In [1]: import numpy as np

In [2]: np.set_printoptions(precision=2, suppress=True, linewidth=200, floatmode="fixed")

In [3]: X = np.array([[-7.7, -2.0, 0.0, -3.0, 3.0],
   ...:     [1.0, -0.7, 9.0, 6.0, 5.0],
   ...:     [-9.0, 8.0, 5.3, 4.0, 4.0],
   ...:     [-4.0, -2.0, -6.0, 3.3, -4.0],
   ...:     [-8.0, -2.0, 0.0, -3.0, 3.3]])

In [4]: rng = np.random.default_rng(29)

In [5]: idx = rng.permutation(5)

In [6]: idx
Out[6]: array([3, 4, 2, 0, 1])

In [7]: other = X[idx][:, idx]

In [8]: other
Out[8]: 
array([[ 3.30, -4.00, -6.00, -4.00, -2.00],
       [-3.00,  3.30,  0.00, -8.00, -2.00],
       [ 4.00,  4.00,  5.30, -9.00,  8.00],
       [-3.00,  3.00,  0.00, -7.70, -2.00],
       [ 6.00,  5.00,  9.00,  1.00, -0.70]])

In [9]: f, v = other[1], other[2]

In [10]: f @ f
Out[10]: np.float64(87.89)

In [11]: f @ v
Out[11]: np.float64(57.2)

In [12]: p = (f @ v) / (f @ f) * f

In [13]: v - p
Out[13]: array([ 5.95,  1.85,  5.30, -3.79,  9.30])

In [14]: round((v - p) @ f, 2)
Out[14]: np.float64(-0.0)

In [15]: p
Out[15]: array([-1.95,  2.15,  0.00, -5.21, -1.30])

In [16]: np.sort(np.abs(np.linalg.eigvals(X)))
Out[16]: array([0.30, 7.47, 7.47, 9.66, 9.66])

In [17]: (X - X.T) / 2
Out[17]: 
array([[ 0.00, -1.50,  4.50,  0.50,  5.50],
       [ 1.50,  0.00,  0.50,  4.00,  3.50],
       [-4.50, -0.50,  0.00,  5.00,  2.00],
       [-0.50, -4.00, -5.00,  0.00, -0.50],
       [-5.50, -3.50, -2.00,  0.50,  0.00]])

In [18]: round(float(np.abs(np.linalg.eigvals(X)).max()), 2)
Out[18]: 9.66
